>>> import numpy as np
>>> np.set_printoptions(suppress=True, linewidth=100)
>>> K = np.load("case1.npy")
>>> K.round(1) + 0
array([[-0.1,  0.2,  0.7, -0.2,  0.6],
       [-0.3, -0.2,  0.1, -0.8, -0.4],
       [-0.9,  0.2,  0.1,  0.4, -0.2],
       [-0.3,  0.2, -0.7, -0.3,  0.6],
       [-0.2, -0.9,  0. ,  0.2,  0.3]])
>>> # orthonormal columns
>>> np.round(np.linalg.pinv(K), 1) + 0
array([[-0.1, -0.3, -0.9, -0.3, -0.2],
       [ 0.2, -0.2,  0.2,  0.2, -0.9],
       [ 0.7,  0.1,  0.1, -0.7,  0. ],
       [-0.2, -0.8,  0.4, -0.3,  0.2],
       [ 0.6, -0.4, -0.2,  0.6,  0.3]])
>>> np.round(K @ K, 1)
array([[-0.7, -0.6,  0.2,  0.3, -0.2],
       [ 0.3,  0.2,  0.3,  0.5, -0.7],
       [-0.2,  0.1, -0.9, -0.1, -0.5],
       [ 0.6, -0.8, -0.1, -0.2, -0.1],
       [ 0.2, -0.1, -0.3,  0.8,  0.4]])
>>> np.round((K - K.T) / 2, 1) + 0
array([[ 0. ,  0.3,  0.8,  0.1,  0.4],
       [-0.3,  0. ,  0. , -0.5,  0.3],
       [-0.8,  0. ,  0. ,  0.5, -0.1],
       [-0.1,  0.5, -0.5,  0. ,  0.2],
       [-0.4, -0.3,  0.1, -0.2,  0. ]])
>>> round(float(np.trace(K)), 1)
-0.2
>>> Y = np.array([[2, 1], [0, 1], [-3, 3], [2, -2], [-2, -3]])
>>> np.vstack([K, Y.T]).shape
(7, 5)
>>> np.round(np.einsum("ik,kj->ji", K, Y), 1)
array([[-4. , -1.9, -0.9, -0.3, -0.7],
       [ 0.7,  2.6, -0.6, -3.4, -2.2]])
>>> np.linalg.matrix_rank(K @ Y)
np.int64(2)
>>> np.linalg.matrix_rank(np.vstack([K, Y.T]))
np.int64(5)
>>> np.round(np.einsum("ik,kj->ij", K, Y), 1)
array([[-4. ,  0.7],
       [-1.9,  2.6],
       [-0.9, -0.6],
       [-0.3, -3.4],
       [-0.7, -2.2]])
>>> rng = np.random.default_rng(50)
>>> idx = rng.permutation(5)
>>> Y = K[:, idx] * rng.choice([-1, 1], 5)
>>> Y.round(1) + 0
array([[-0.7, -0.6, -0.2, -0.1, -0.2],
       [-0.1,  0.4, -0.8, -0.3,  0.2],
       [-0.1,  0.2,  0.4, -0.9, -0.2],
       [ 0.7, -0.6, -0.3, -0.3, -0.2],
       [ 0. , -0.3,  0.2, -0.2,  0.9]])
>>> Uu, _, Vh = np.linalg.svd(K.T @ Y)
>>> idx
array([2, 4, 3, 0, 1])
>>> np.round(Uu @ Vh, 1) + 0
array([[ 0.,  0.,  0.,  1.,  0.],
       [ 0.,  0.,  0.,  0., -1.],
       [-1.,  0.,  0.,  0.,  0.],
       [ 0.,  0.,  1.,  0.,  0.],
       [ 0., -1.,  0.,  0.,  0.]])
>>> Y = np.linalg.inv(K)
>>> round(np.linalg.slogdet(K)[0], 1)
np.float64(1.0)
>>> (np.abs(Y) > 1e-9).astype(int)
array([[1, 1, 1, 1, 1],
       [1, 1, 1, 1, 1],
       [1, 1, 1, 1, 1],
       [1, 1, 1, 1, 1],
       [1, 1, 1, 1, 1]])
>>> np.round(np.linalg.det(K) * np.linalg.det(Y), 1)
np.float64(1.0)
>>> np.round(np.linalg.cond(K), 1)
np.float64(1.0)
>>> data = np.array([[2, 3, 1, 2, 5],
...     [3, 4, 2, 5, 5],
...     [1, 2, 4, 4, 3],
...     [2, 5, 4, 0, 5],
...     [5, 5, 3, 5, 2]])
>>> # symmetric
>>> x0 = np.array([0, -1, 0, -1, -2])
>>> data @ np.eye(5)[3]
array([2., 5., 4., 0., 5.])
>>> (data * x0).sum(axis=1)
array([-15, -19, -12, -15, -14])
>>> data * x0
array([[  0,  -3,   0,  -2, -10],
       [  0,  -4,   0,  -5, -10],
       [  0,  -2,   0,  -4,  -6],
       [  0,  -5,   0,   0, -10],
       [  0,  -5,   0,  -5,  -4]])
>>> np.sign((data @ x0).round(6))
array([-1, -1, -1, -1, -1])
>>> np.einsum("ij,j->i", data, x0)
array([-15, -19, -12, -15, -14])
>>> data @ x0
array([-15, -19, -12, -15, -14])
>>> Uu, sig, Vh = np.linalg.svd(data, full_matrices=False)
>>> (sig > 1e-8).sum()
np.int64(5)
>>> np.round(Vh @ Vh.T, 1) + 0
array([[1., 0., 0., 0., 0.],
       [0., 1., 0., 0., 0.],
       [0., 0., 1., 0., 0.],
       [0., 0., 0., 1., 0.],
       [0., 0., 0., 0., 1.]])
>>> np.abs(Uu[:, 0]).round(6).argmax()
np.int64(4)
>>> np.allclose(Uu * sig @ Vh, data)
True
>>> np.round(Uu.T @ data @ Vh.T, 1) + 0
array([[16.8,  0. ,  0. ,  0. ,  0. ],
       [ 0. ,  4.9,  0. ,  0. ,  0. ],
       [ 0. ,  0. ,  3.2,  0. ,  0. ],
       [ 0. ,  0. ,  0. ,  3. ,  0. ],
       [ 0. ,  0. ,  0. ,  0. ,  0.3]])
>>> E = np.load("block12.npy")
>>> E
array([[-9, -6,  1],
       [-6, -9, -6],
       [ 1, -6, -9]])
>>> Y = E / np.linalg.norm(E, axis=1, keepdims=True)
>>> cov = Y @ Y.T
>>> np.argwhere(np.triu(np.abs(cov) > 0.95, 1))
array([], shape=(0, 2), dtype=int64)
>>> cov[0].round(1)
array([1. , 0.8, 0.2])
>>> (cov - 2 * np.eye(3)).round(6).argmax(axis=1)
array([1, 0, 1])
>>> cov.round(1)
array([[1. , 0.8, 0.2],
       [0.8, 1. , 0.8],
       [0.2, 0.8, 1. ]])
>>> (np.abs(cov) > 0.9).astype(int)
array([[1, 0, 0],
       [0, 1, 0],
       [0, 0, 1]])
